$ python -q
>>> import numpy as np
>>> from numpy import linalg as LA
>>> np.set_printoptions(precision=1, suppress=True, linewidth=100)
>>> rnd = lambda a: np.round(a, 1) + 0
>>> K = np.loadtxt("a.csv", delimiter=",")
>>> K
array([[ -5.9,  -3.8,   3.9],
       [ -5.1,  -2.6,   2.8],
       [ -4. ,  -1.1,   1.5],
       [ -3.9,  -0.9,   1.4],
       [ -2.7,   0.7,   0. ],
       [ -1.8,   1.6,  -0.7],
       [ -1.5,   1.8,  -0.9],
       [ -1.2,   2. ,  -1. ],
       [ -0.7,   1.8,  -0.9],
       [ -0.5,   1.6,  -0.7],
       [ -0.3,   0.8,  -0.3],
       [ -0.2,   0.8,  -0.2],
       [ -0.2,   0.6,  -0.2],
       [  0.1,  -0.2,   0. ],
       [  0.4,  -0.4,  -0.3],
       [  0.9,  -0.2,  -1. ],
       [  1. ,  -0.2,  -1.2],
       [  1.8,   0.6,  -2.7],
       [  3.9,   3.3,  -6.8],
       [  7.6,   9. , -14.5],
       [  7.9,   9.5, -15.1],
       [  8.7,  10.8, -16.7],
       [ 12.9,  18. , -25.6]])
>>> C = K[[6, 18]].astype(float)
>>> for _ in range(5):
...     lab = LA.norm(K[:, None] - C, axis=-1).argmin(axis=1)
...     C = np.array([K[lab == j].mean(axis=0) for j in range(2)])
... 
>>> lab
array([0, 0, 0, 0, 0, 0, 0, 0, 0, 0, 0, 0, 0, 0, 0, 0, 0, 0, 0, 1, 1, 1, 1])
>>> rnd(C[1] - C[0])
array([ 10.3,  11.5, -17.6])
>>> Y = np.c_[K[:, :2] @ np.array([[2, -2], [-1, -3]]), np.array([1, 1, 2, 1, 5, 0, 0, 1, 4, 4, 1, 5, 3, 5, 0, 3, 0, 5, 3, 1, 2, 2, 5])]
>>> rnd(Y)
array([[ -8. ,  23.2,   1. ],
       [ -7.6,  18. ,   1. ],
       [ -6.9,  11.3,   2. ],
       [ -6.9,  10.5,   1. ],
       [ -6.1,   3.3,   5. ],
       [ -5.2,  -1.2,   0. ],
       [ -4.8,  -2.4,   0. ],
       [ -4.4,  -3.6,   1. ],
       [ -3.2,  -4. ,   4. ],
       [ -2.6,  -3.8,   4. ],
       [ -1.4,  -1.8,   1. ],
       [ -1.2,  -2. ,   5. ],
       [ -1. ,  -1.4,   3. ],
       [  0.4,   0.4,   5. ],
       [  1.2,   0.4,   0. ],
       [  2. ,  -1.2,   3. ],
       [  2.2,  -1.4,   0. ],
       [  3. ,  -5.4,   5. ],
       [  4.5, -17.7,   3. ],
       [  6.2, -42.2,   1. ],
       [  6.3, -44.3,   2. ],
       [  6.6, -49.8,   2. ],
       [  7.8, -79.8,   5. ]])
>>> rnd(LA.norm(Y - K @ LA.lstsq(K, Y)[0], axis=0))
array([ 0. ,  0. , 11.6])
>>> rnd(LA.lstsq(K, Y[:, 0])[0])
array([ 2., -1.,  0.])
>>> LA.matrix_rank(Y)
np.int64(3)
>>> rnd(LA.norm(LA.qr(K)[0].T @ Y, axis=0) ** 2 / ((Y ** 2).sum(axis=0) + 1e-12))
array([1. , 1. , 0.3])
>>> m1 = np.loadtxt("run7.csv", delimiter=",")
>>> m1
array([[ 0.1,  0.1,  1.3],
       [-0.4,  1.5,  0.3],
       [-1. ,  0.6,  0.6]])
>>> rnd(LA.eigvals(m1))
array([0.4+1.j, 0.4-1.j, 1.4+0.j])
>>> rnd(LA.eigvals(m1).sum().real)
np.float64(2.2)
>>> rnd(np.einsum("ij,ji->", m1, m1))
np.float64(0.3)
>>> rnd(LA.det(m1.T))
np.float64(1.7)
>>> x0 = np.array([2, 0, 2])
>>> y = m1 @ x0
>>> rnd(y)
array([ 2.8, -0.2, -0.8])
>>> rnd(LA.solve(m1, y + m1[:, 2]))
array([2., 0., 3.])
>>> rnd(LA.solve(m1, -1 * y))
array([-2.,  0., -2.])
>>> M = np.loadtxt("case9.csv", delimiter=",")
>>> M
array([[ 4.5,  0.5, -0.1, -1.8],
       [ 0.5,  2.1, -0.4,  0.3],
       [-0.1, -0.4,  4.9, -0.7],
       [-1.8,  0.3, -0.7, -1.4]])
>>> # symmetric, so the eigenvalues are real
>>> evals, V = LA.eigvalsh(M)
Traceback (most recent call last):
  File "<python-input-30>", line 1, in <module>
    evals, V = LA.eigvalsh(M)
    ^^^^^^^^
ValueError: too many values to unpack (expected 2)
>>> evals, V = LA.eigh(M)
>>> rnd(V.T @ M @ V)
array([[-2. ,  0. ,  0. ,  0. ],
       [ 0. ,  2. ,  0. ,  0. ],
       [ 0. ,  0. ,  5. ,  0. ],
       [ 0. ,  0. ,  0. ,  5.1]])
>>> rnd(evals)
array([-2. ,  2. ,  5. ,  5.1])
>>> rnd(LA.eigvalsh(M @ M))
array([ 4.1,  4.1, 25.2, 25.8])
>>> np.unique(evals.round(6) + 0, return_counts=True)[1]
array([1, 1, 1, 1])
>>> [round(float(LA.det(M[:i, :i])), 2) + 0 for i in range(1, 5)]
[4.5, 9.2, 44.38, -103.34]
>>> np.all(LA.eigvalsh(M) > 0)
np.False_
>>> rnd(LA.eigvalsh(M).min())
np.float64(-2.0)
>>> try:
...     LA.cholesky(M)
... except LA.LinAlgError as e:
...     print(repr(e))
... 
LinAlgError('Matrix is not positive definite')
>>> X = np.load("mat.npy")
>>> rnd(X)
array([[0. , 0. , 0. ],
       [0. , 0.7, 0.5],
       [0. , 0.5, 0.3]])
>>> (X - X.T) / 2
array([[0., 0., 0.],
       [0., 0., 0.],
       [0., 0., 0.]])
>>> np.allclose(X, X.T)
True
>>> rnd((X + X.T) / 2)
array([[0. , 0. , 0. ],
       [0. , 0.7, 0.5],
       [0. , 0.5, 0.3]])
>>> rnd(LA.matrix_power(X, 3))
array([[0. , 0. , 0. ],
       [0. , 0.7, 0.5],
       [0. , 0.5, 0.3]])
>>> U, sig, vt = LA.svd(X)
>>> V = vt[:(sig > 1e-8).sum()]
>>> rng = np.random.default_rng(77)
>>> x0 = X[0] + 2 * X[1] + rng.integers(2) * np.eye(3)[0]
>>> rnd(x0)
array([0.1, 1.4, 1. ])
>>> rnd(np.diag(V.T @ V))
array([0. , 0.7, 0.3])
>>> LA.matrix_rank(np.vstack([X, x0]))
np.int64(1)
>>> rnd(LA.norm(x0 - V.T @ V @ x0))
np.float64(0.0)
>>> rnd(V.T @ V)
array([[0. , 0. , 0. ],
       [0. , 0.7, 0.5],
       [0. , 0.5, 0.3]])
>>> np.allclose(V.T @ V @ x0, x0)
True
>>> rank = LA.matrix_rank(X)
>>> rank
np.int64(1)
>>> ns = LA.svd(X)[2][rank:].T
>>> rnd(X @ ns)
array([[0., 0.],
       [0., 0.],
       [0., 0.]])
>>> [int(LA.matrix_rank(X[:i])) for i in range(1, len(X) + 1)]
[1, 1, 1]
>>> [int(LA.matrix_rank(X[:, :j + 1])) for j in range(3)]
[1, 1, 1]
>>> rnd(ns @ ns.T)
array([[ 1. ,  0. ,  0. ],
       [ 0. ,  0.3, -0.5],
       [ 0. , -0.5,  0.7]])
>>> ns.shape
(3, 2)
>>> E = (rng.random((3, 3)) < 0.3) + np.eye(3)
>>> E /= E.sum(axis=1, keepdims=True)
>>> E
array([[0.5, 0.5, 0. ],
       [0. , 1. , 0. ],
       [0.5, 0. , 0.5]])
>>> # row-stochastic, so 1 is an eigenvalue
>>> x0 = np.array([2, 1, 1])
>>> h = np.maximum(E @ x0, 0)
>>> np.maximum(E @ x0, 0) - np.maximum(-E @ x0, 0)
array([1.5, 1. , 1.5])
>>> h
array([1.5, 1. , 1.5])
>>> np.maximum(E @ (3 * x0), 0)
array([4.5, 3. , 4.5])
>>> rnd(E.T @ h)
array([1.5, 1.8, 0.8])
>>> u = np.array([2, 5, -5]) + 0.5
>>> J = np.eye(3) - 2 * np.outer(u, u) / (u @ u)
>>> rnd(J)
array([[ 0.8, -0.5,  0.4],
       [-0.5, -0.1,  0.9],
       [ 0.4,  0.9,  0.3]])
>>> rnd(LA.matrix_power(E, 2))
array([[0.2, 0.8, 0. ],
       [0. , 1. , 0. ],
       [0.5, 0.2, 0.2]])
>>> rnd(LA.matrix_power(E, 100))
array([[0., 1., 0.],
       [0., 1., 0.],
       [0., 1., 0.]])
>>> rnd(np.sort(np.abs(LA.eigvals(E)))[::-1])
array([1. , 0.5, 0.5])
>>> p = np.eye(3)[2]
>>> for _ in range(7):
...     p = p @ E
...     print(p.round(1))
... 
[0.5 0.  0.5]
[0.5 0.2 0.2]
[0.4 0.5 0.1]
[0.2 0.7 0.1]
[0.2 0.8 0. ]
[0.1 0.9 0. ]
[0.1 0.9 0. ]
